% ipython --no-banner

In [1]: import numpy as np

In [2]: np.set_printoptions(suppress=True, linewidth=100)

In [3]: A2 = np.array([[1, 3, 3, 3, 1, 1, 2, 1],
   ...:     [1, 1, 0, 3, 2, 1, 2, 0],
   ...:     [1, 3, 2, 3, 2, 3, 1, 2],
   ...:     [2, 1, 1, 3, 0, 3, 0, 0],
   ...:     [1, 0, 0, 0, 0, 0, 3, 0],
   ...:     [1, 3, 3, 1, 2, 2, 3, 1],
   ...:     [3, 0, 0, 3, 3, 1, 1, 3],
   ...:     [1, 2, 2, 2, 2, 2, 0, 2]])

In [4]: X = A2 - A2.T

In [5]: print(X)
[[ 0  2  2  1  0  0 -1  0]
 [-2  0 -3  2  2 -2  2 -2]
 [-2  3  0  2  2  0  1  0]
 [-1 -2 -2  0  0  2 -3 -2]
 [ 0 -2 -2  0  0 -2  0 -2]
 [ 0  2  0 -2  2  0  2 -1]
 [ 1 -2 -1  3  0 -2  0  3]
 [ 0  2  0  2  2  1 -3  0]]

In [6]: vec = np.array([1, 1, 3, 1, 3, 3, 3, 0])

In [7]: print(X @ np.eye(8)[1])
[ 2.  0.  3. -2. -2.  2. -2.  2.]

In [8]: print(X * vec)
[[ 0  2  6  1  0  0 -3  0]
 [-2  0 -9  2  6 -6  6  0]
 [-2  3  0  2  6  0  3  0]
 [-1 -2 -6  0  0  6 -9  0]
 [ 0 -2 -6  0  0 -6  0  0]
 [ 0  2  0 -2  6  0  6  0]
 [ 1 -2 -3  3  0 -6  0  0]
 [ 0  2  0  2  6  3 -9  0]]

In [9]: print(np.einsum("ij,j->i", X, vec))
[  6  -3  12 -12 -14  12  -7   4]

In [10]: rng = np.random.default_rng(56)

In [11]: idx = rng.permutation(8)

In [12]: print(idx)
[0 7 6 4 1 3 5 2]

In [13]: A2 = X[idx][:, idx]

In [14]: print(A2)
[[ 0  0 -1  0  2  1  0  2]
 [ 0  0 -3  2  2  2  1  0]
 [ 1  3  0  0 -2  3 -2 -1]
 [ 0 -2  0  0 -2  0 -2 -2]
 [-2 -2  2  2  0  2 -2 -3]
 [-1 -2 -3  0 -2  0  2 -2]
 [ 0 -1  2  2  2 -2  0  0]
 [-2  0  1  2  3  2  0  0]]

In [15]: vec = np.array([-2, 1, 1, -1, -3, 0, 3, 0])

In [16]: h = np.maximum(X @ vec, 0)

In [17]: print(np.maximum(X @ (3 * vec), 0))
[ 0  0  6  0  0 12  0  0]

In [18]: print(h)
[0 0 2 0 0 4 0 0]

In [19]: print(np.flatnonzero(h > 1e-9))
[2 5]

In [20]: print(X * (h > 1e-9)[:, None])
[[ 0  0  0  0  0  0  0  0]
 [ 0  0  0  0  0  0  0  0]
 [-2  3  0  2  2  0  1  0]
 [ 0  0  0  0  0  0  0  0]
 [ 0  0  0  0  0  0  0  0]
 [ 0  2  0 -2  2  0  2 -1]
 [ 0  0  0  0  0  0  0  0]
 [ 0  0  0  0  0  0  0  0]]

In [21]: r0, v = X[1], X[4]

In [22]: print(r0 @ r0)
33

In [23]: print(r0 @ v)
14

In [24]: pr = (r0 @ v) / (r0 @ r0) * r0

In [25]: print(round(float(np.linalg.norm(r0 + v) ** 2 + np.linalg.norm(r0 - v) ** 2), 1))
98.0

In [26]: print(round(float((v - pr) @ r0), 1))
-0.0

In [27]: print(np.linalg.matrix_rank(np.outer(r0, v)))
1

In [28]: E = np.loadtxt("m.csv", delimiter=",")

In [29]: print(E.round(1) + 0)
[[ 0.7 -0.1 -0.1 -0.4  0.3]
 [-0.1  0.  -0.1  0.  -0.1]
 [-0.1 -0.1  0.5  0.3  0.4]
 [-0.4  0.   0.3  0.3  0. ]
 [ 0.3 -0.1  0.4  0.   0.5]]

In [30]: print([round(float(x), 1) for x in np.linalg.svd(E, compute_uv=False)[:3]])
[1.0, 1.0, 0.0]

In [31]: print(np.linalg.matrix_rank(E, rtol=0.1))
2

In [32]: print(np.argsort(-np.linalg.norm(E, axis=0).round(6), kind="stable")[:3])
[0 2 4]

In [33]: print(np.linalg.cond(E) > 100)
True

In [34]: print(np.allclose(E[:-1].T @ np.linalg.lstsq(E[:-1].T, E[-1])[0], E[-1]))
True

In [35]: print(np.linalg.lstsq(E[:-1].T, E[-1])[2])
2

In [36]: print(np.unique(E.round(6), axis=0).shape)
(5, 5)

In [37]: vec = np.array([3, 2, -5, 1, -1])

In [38]: print((vec - E @ vec) @ (E @ vec))
0.0

In [39]: print(np.trace(E))
2.0

In [40]: print(np.round(np.eye(5) - E, 1) + 0)
[[ 0.3  0.1  0.1  0.4 -0.3]
 [ 0.1  1.   0.1  0.   0.1]
 [ 0.1  0.1  0.5 -0.3 -0.4]
 [ 0.4  0.  -0.3  0.7  0. ]
 [-0.3  0.1 -0.4  0.   0.5]]

In [41]: print(np.round(E @ vec, 1))
[ 1.7  0.4 -3.3 -2.2 -1.7]

In [42]: idx = rng.integers(0, 2, 6)

In [43]: feats = (idx[:, None] == idx) * 2 + np.eye(6)

In [44]: print(feats)
[[3. 0. 2. 2. 2. 0.]
 [0. 3. 0. 0. 0. 2.]
 [2. 0. 3. 2. 2. 0.]
 [2. 0. 2. 3. 2. 0.]
 [2. 0. 2. 2. 3. 0.]
 [0. 2. 0. 0. 0. 3.]]

In [45]: A2 = np.array([[2, 3], [1, 0], [1, 8], [6, 6], [1, 6], [7, 4]])

In [46]: print(np.einsum("ik,kj->ij", feats, A2))
[[22. 49.]
 [17.  8.]
 [21. 54.]
 [26. 52.]
 [21. 52.]
 [23. 12.]]

In [47]: print(A2.T @ feats.T)
[[22. 17. 21. 26. 21. 23.]
 [49.  8. 54. 52. 52. 12.]]

In [48]: W0 = np.load("a.npy")

In [49]: print(W0)
[[0 1 1]
 [1 0 1]
 [1 1 0]]

In [50]: print(np.einsum("ii->", W0))
0

In [51]: print(np.round(np.poly(W0), 1) + 0)
[ 1.  0. -3. -2.]

In [52]: print(np.einsum("ij,ji->", W0, W0))
6

In [53]: print(np.round(np.linalg.eigvals(W0), 1))
[-1.  2. -1.]

In [54]: print(round(np.linalg.det(2 * W0), 1), round(np.linalg.det(W0), 1))
16.0 2.0

In [55]: print(W0 @ W0)
[[2 1 1]
 [1 2 1]
 [1 1 2]]

In [56]: print(np.argwhere(np.triu(W0)))
[[0 1]
 [0 2]
 [1 2]]

In [57]: L = np.diag(W0.sum(axis=1)) - W0

In [58]: print((np.linalg.eigvalsh(L) < 1e-8).sum())
1

In [59]: print(np.round(np.linalg.eigvalsh(L), 1) + 0)
[0. 3. 3.]

In [60]: print(L @ np.ones(3))
[0. 0. 0.]

In [61]: print(L)
[[ 2 -1 -1]
 [-1  2 -1]
 [-1 -1  2]]

In [62]: vals, vecs = np.linalg.eig(W0)

In [63]: print(np.round(np.sort(np.linalg.eigvals(W0 @ W0)), 1))
[1. 1. 4.]

In [64]: print(np.round(np.sort(np.linalg.eigvals(np.linalg.inv(W0))), 1))
[-1.  -1.   0.5]

In [65]: print(vals.round(1))
[-1.  2. -1.]

In [66]: print(np.round(W0 @ vecs[:, 0] - vals[0] * vecs[:, 0], 1) + 0)
[0. 0. 0.]

In [67]: F = np.loadtxt("x.csv", delimiter=",")

In [68]: print(F.round(1) + 0)
[[ 0.  -0.2 -0.6  0.   0.3]
 [-0.3 -0.3 -0.7 -0.2  0.5]
 [ 0.8  0.7  1.6  0.7 -1.2]
 [-0.1 -0.9 -2.8  0.   1.4]
 [ 0.4  0.  -0.3  0.4 -0.1]
 [-0.8 -0.1  0.1 -0.7  0.3]
 [-1.  -0.2  0.  -0.9  0.5]]

In [69]: print(np.linalg.lstsq(F[:-1].T, F[-1])[2])
2

In [70]: print(np.round(F @ np.linalg.pinv(F) @ F, 1) + 0)
[[-0.1 -0.2 -0.6  0.   0.3]
 [-0.3 -0.3 -0.7 -0.2  0.5]
 [ 0.8  0.7  1.6  0.7 -1.2]
 [-0.1 -0.9 -2.8  0.   1.4]
 [ 0.4  0.  -0.3  0.4 -0.1]
 [-0.8 -0.1  0.1 -0.7  0.3]
 [-1.  -0.2  0.  -0.9  0.5]]

In [71]: print(np.unique(F.round(6), axis=0).shape)
(7, 5)

In [72]: print(round(float(np.trace(np.linalg.pinv(F) @ F)), 1))
2.0

In [73]: print(np.allclose(F[:-1].T @ np.linalg.lstsq(F[:-1].T, F[-1])[0], F[-1]))
True

In [74]: print(round(float(np.linalg.det(E[::-1])), 1))
0.0

In [75]: print(np.round(np.linalg.eigvals(E), 1) + 0)
[1. 0. 1. 0. 0.]

In [76]: print(np.round(np.linalg.det(E.T), 1))
0.0

In [77]: print(np.round(np.kron(np.eye(2, dtype=int), E), 1) + 0)
[[ 0.7 -0.1 -0.1 -0.4  0.3  0.   0.   0.   0.   0. ]
 [-0.1  0.  -0.1  0.  -0.1  0.   0.   0.   0.   0. ]
 [-0.1 -0.1  0.5  0.3  0.4  0.   0.   0.   0.   0. ]
 [-0.4  0.   0.3  0.3  0.   0.   0.   0.   0.   0. ]
 [ 0.3 -0.1  0.4  0.   0.5  0.   0.   0.   0.   0. ]
 [ 0.   0.   0.   0.   0.   0.7 -0.1 -0.1 -0.4  0.3]
 [ 0.   0.   0.   0.   0.  -0.1  0.  -0.1  0.  -0.1]
 [ 0.   0.   0.   0.   0.  -0.1 -0.1  0.5  0.3  0.4]
 [ 0.   0.   0.   0.   0.  -0.4  0.   0.3  0.3  0. ]
 [ 0.   0.   0.   0.   0.   0.3 -0.1  0.4  0.   0.5]]

In [78]: print(round(np.linalg.norm(F, 1), 1), round(float(np.linalg.norm(F, np.inf)), 1))
6.2 5.2

In [79]: print(np.round(F[5] @ F[4], 1))
-0.7

In [80]: print(np.round(np.linalg.norm(F, axis=1), 1))
[0.7 0.9 2.4 3.2 0.7 1.2 1.4]

In [81]: arr = np.load("arr.npy")

In [82]: print(arr)
[[ 1 -2 -2  0  0  0]
 [ 2  0  2  0 -1  0]
 [-1 -2  0  0 -2  0]
 [ 0  0  0  1  0  0]
 [ 0  0 -1  0 -1  0]
 [ 0  0  0 -2  0  1]]

In [83]: idx = rng.permutation(6)

In [84]: print(idx)
[4 0 2 3 1 5]

In [85]: A2 = arr[idx][:, idx]

In [86]: print(np.round(np.sort(np.abs(np.linalg.eigvals(A2))), 1))
[1.  1.  1.7 2.3 2.7 2.7]

In [87]: print(round(float(np.linalg.det(A2)), 1), round(np.linalg.det(arr[idx]), 1))
-28.0 -28.0

In [88]: print(np.trace(A2))
2

In [89]: print(np.allclose(A2, arr))
False

In [90]: print(A2)
[[-1  0 -1  0  0  0]
 [ 0  1 -2  0 -2  0]
 [-2 -1  0  0 -2  0]
 [ 0  0  0  1  0  0]
 [-1  2  2  0  0  0]
 [ 0  0  0 -2  0  1]]

In [91]: print((arr != 0).astype(int))
[[1 1 1 0 0 0]
 [1 0 1 0 1 0]
 [1 1 0 0 1 0]
 [0 0 0 1 0 0]
 [0 0 1 0 1 0]
 [0 0 0 1 0 1]]

In [92]: print(np.round(np.sort(np.linalg.eigvals(arr).real), 1))
[-1.7 -0.3 -0.3  1.   1.   2.3]

In [93]: print(arr @ arr)
[[-1  2 -6  0  6  0]
 [ 0 -8 -3  0 -3  0]
 [-5  2  0  0  4  0]
 [ 0  0  0  1  0  0]
 [ 1  2  1  0  3  0]
 [ 0  0  0 -4  0  1]]

In [94]: A2 = np.inv(arr)
AttributeError: module 'numpy' has no attribute 'inv'


In [95]: A2 = np.linalg.inv(arr)

In [96]: print(np.round(np.linalg.inv(A2), 1) + 0)
[[ 1. -2. -2.  0.  0.  0.]
 [ 2.  0.  2.  0. -1.  0.]
 [-1. -2.  0.  0. -2.  0.]
 [ 0.  0.  0.  1.  0.  0.]
 [ 0.  0. -1.  0. -1.  0.]
 [ 0.  0.  0. -2.  0.  1.]]

In [97]: print(np.round(np.linalg.slogdet(arr)[0], 1))
-1.0

In [98]: K = np.load("sample19.npy")

In [99]: print(K)
[[-17.9   5.9 -20.9  21. ]
 [-17.9   5.8 -20.6  21.2]
 [ 18.3  -6.   21.2 -21.1]
 [ 11.7  -4.1  14.  -14. ]
 [-17.9   6.1 -20.9  21.2]
 [ -6.    1.5  -7.2   7.3]
 [ -5.8   1.3  -6.3   7. ]
 [ -5.9   1.8  -7.3   6.8]]

In [100]: proj = K @ np.linalg.solve(K.T @ K, K.T)

In [101]: print(proj.round(1) + 0)
[[ 0.2  0.2 -0.3 -0.1  0.2  0.   0.   0.1]
 [ 0.2  0.4 -0.1 -0.1  0.3  0.   0.3 -0.2]
 [-0.3 -0.1  0.7 -0.2  0.   0.2  0.  -0.2]
 [-0.1 -0.1 -0.2  0.5 -0.3 -0.1  0.2 -0.1]
 [ 0.2  0.3  0.  -0.3  0.4  0.  -0.1 -0.1]
 [ 0.   0.   0.2 -0.1  0.   0.6  0.3  0.3]
 [ 0.   0.3  0.   0.2 -0.1  0.3  0.7 -0.1]
 [ 0.1 -0.2 -0.2 -0.1 -0.1  0.3 -0.1  0.6]]

In [102]: print(np.allclose(proj @ proj, proj))
True

In [103]: print(np.round(np.linalg.eigvalsh(proj), 1) + 0)
[0. 0. 0. 0. 1. 1. 1. 1.]

In [104]: r0, v = K[7], K[1]

In [105]: print(np.round(r0 @ v, 1))
410.6

In [106]: print(np.round(r0 @ r0, 1))
137.6

In [107]: pr = (r0 @ v) / (r0 @ r0) * r0

In [108]: print(pr.round(1))
[-17.6   5.4 -21.8  20.3]

In [109]: print(np.linalg.matrix_rank(np.outer(r0, v)))
1

In [110]: print(round(float((v - pr) @ r0), 1))
0.0

In [111]: print(np.round(v - pr, 1))
[-0.3  0.4  1.2  0.9]

In [112]: J = np.load("dump.npy")

In [113]: print(J)
[[-0.4  2.   0.9]
 [ 2.2  0.   0.1]
 [-1.5 -1.6 -0.6]
 [ 0.7  1.9  1.1]
 [-1.6 -1.2 -0.6]
 [ 1.5  0.3  0. ]
 [-1.1 -0.9 -0.6]
 [-0.7 -2.7 -1.4]
 [ 0.1 -0.2  0. ]
 [-0.4 -1.  -0.3]
 [-0.5 -1.1 -0.6]
 [ 0.2  0.5  0.4]
 [ 1.2  1.6  0.7]
 [-0.1  1.9  0.9]
 [-3.  -0.9 -0.3]
 [-1.3  1.9  0.8]
 [-0.3  1.3  0.5]
 [-0.5  2.8  1.4]
 [-0.2  2.   0.7]
 [ 1.4  1.   0.5]
 [ 1.6 -1.7 -1. ]
 [-0.2  0.4  0. ]]

In [114]: Xc = (J - J.mean(axis=0)) / J.std(axis=0)

In [115]: print(np.round(Xc.std(axis=0), 1))
[1. 1. 1.]

In [116]: beta = np.linalg.lstsq(np.delete(Xc, 2, axis=1), Xc[:, 2])[0]

In [117]: print(round(float(1 - np.var(Xc[:, 2] - np.delete(Xc, 2, axis=1) @ beta)), 1))
1.0

In [118]: print(beta.round(1) + 0)
[0. 1.]

In [119]: print(np.round(J - J[0], 1))
[[ 0.   0.   0. ]
 [ 2.6 -2.  -0.8]
 [-1.1 -3.6 -1.5]
 [ 1.1 -0.1  0.2]
 [-1.2 -3.2 -1.5]
 [ 1.9 -1.7 -0.9]
 [-0.7 -2.9 -1.5]
 [-0.3 -4.7 -2.3]
 [ 0.5 -2.2 -0.9]
 [ 0.  -3.  -1.2]
 [-0.1 -3.1 -1.5]
 [ 0.6 -1.5 -0.5]
 [ 1.6 -0.4 -0.2]
 [ 0.3 -0.1  0. ]
 [-2.6 -2.9 -1.2]
 [-0.9 -0.1 -0.1]
 [ 0.1 -0.7 -0.4]
 [-0.1  0.8  0.5]
 [ 0.2  0.  -0.2]
 [ 1.8 -1.  -0.4]
 [ 2.  -3.7 -1.9]
 [ 0.2 -1.6 -0.9]]

In [120]: print(round(np.linalg.norm(J), 1))
9.7

In [121]: print(np.linalg.matrix_rank(J))
3

In [122]: print(np.round(J.sum(axis=1), 1))
[ 2.5  2.3 -3.7  3.7 -3.4  1.8 -2.6 -4.8 -0.1 -1.7 -2.2  1.1  3.5  2.7 -4.2  1.4  1.5  3.7  2.5
  2.9 -1.1  0.2]

In [123]: print(np.round(J.mean(axis=0), 1))
[-0.1  0.3  0.1]

In [124]: vec = np.array([1, 7, 9])

In [125]: target = J @ vec

In [126]: print(np.round(np.linalg.pinv(J) @ J, 1) + 0)
[[1. 0. 0.]
 [0. 1. 0.]
 [0. 0. 1.]]

In [127]: print(np.round(np.linalg.lstsq(J, target)[0], 1))
[1. 7. 9.]

In [128]: print(np.round(np.linalg.solve(J.T @ J, J.T @ target), 1))
[1. 7. 9.]

In [129]: target = target + 0.1 * rng.normal(size=22)

In [130]: print(target.round(1))
[ 21.7   3.  -18.2  24.  -15.6   3.4 -12.8 -32.3  -1.2 -10.  -13.6   7.5  18.8  21.4 -12.   19.2
  13.4  31.8  20.1  12.9 -19.2   2.7]

In [131]: beta, *_ = np.linalg.lstsq(J, target)

In [132]: print(beta.round())
[1. 7. 9.]

In [133]: T = np.stack([J, 2 * J, J[::-1]])

In [134]: print(np.round(T.sum(axis=0), 1) + 0)
[[-1.4  6.4  2.7]
 [ 8.2 -1.7 -0.7]
 [-3.1 -3.8 -1.3]
 [ 1.9  7.7  4. ]
 [-5.3 -0.8 -0.4]
 [ 4.2  2.2  0.5]
 [-4.6 -0.8 -1. ]
 [-5.1 -9.  -4.5]
 [ 0.2  1.3  0.9]
 [ 0.  -1.4 -0.2]
 [-1.3 -2.8 -1.4]
 [ 0.1  0.4  0.6]
 [ 3.2  3.8  1.8]
 [-0.2  5.5  2.7]
 [-9.7 -5.4 -2.3]
 [-5.   4.8  1.8]
 [ 0.6  4.2  1.5]
 [-3.1  7.2  3.6]
 [ 0.1  7.9  3.2]
 [ 2.7  1.4  0.9]
 [ 7.  -5.1 -2.9]
 [-1.   3.2  0.9]]

In [135]: print(np.linalg.matrix_rank(T.reshape(3, -1)))
2

In [136]: print(np.linalg.matrix_rank(T))
[3 3 3]

In [137]: print(np.round(np.linalg.norm(T, axis=(1, 2)), 1))
[ 9.7 19.4  9.7]

In [138]: print((T @ J.T).shape)
(3, 22, 22)

In [139]: vec = np.array([3, 2, 4])

In [140]: print(np.round(J * vec, 1))
[[-1.2  4.   3.6]
 [ 6.6  0.   0.4]
 [-4.5 -3.2 -2.4]
 [ 2.1  3.8  4.4]
 [-4.8 -2.4 -2.4]
 [ 4.5  0.6  0. ]
 [-3.3 -1.8 -2.4]
 [-2.1 -5.4 -5.6]
 [ 0.3 -0.4  0. ]
 [-1.2 -2.  -1.2]
 [-1.5 -2.2 -2.4]
 [ 0.6  1.   1.6]
 [ 3.6  3.2  2.8]
 [-0.3  3.8  3.6]
 [-9.  -1.8 -1.2]
 [-3.9  3.8  3.2]
 [-0.9  2.6  2. ]
 [-1.5  5.6  5.6]
 [-0.6  4.   2.8]
 [ 4.2  2.   2. ]
 [ 4.8 -3.4 -4. ]
 [-0.6  0.8  0. ]]

In [141]: print(np.round(J @ np.ones(3), 1))
[ 2.5  2.3 -3.7  3.7 -3.4  1.8 -2.6 -4.8 -0.1 -1.7 -2.2  1.1  3.5  2.7 -4.2  1.4  1.5  3.7  2.5
  2.9 -1.1  0.2]

In [142]: print(J @ np.eye(3)[0])
[-0.4  2.2 -1.5  0.7 -1.6  1.5 -1.1 -0.7  0.1 -0.4 -0.5  0.2  1.2 -0.1 -3.  -1.3 -0.3 -0.5 -0.2
  1.4  1.6 -0.2]

In [143]: print((J @ vec).argmax())
3

In [144]: print(np.sign((J @ vec).round(6)))
[ 1.  1. -1.  1. -1.  1. -1. -1. -1. -1. -1.  1.  1.  1. -1.  1.  1.  1.  1.  1. -1.  1.]

In [145]: print(np.round((J * vec).sum(axis=1), 1))
[  6.4   7.  -10.1  10.3  -9.6   5.1  -7.5 -13.1  -0.1  -4.4  -6.1   3.2   9.6   7.1 -12.    3.1
   3.7   9.7   6.2   8.2  -2.6   0.2]
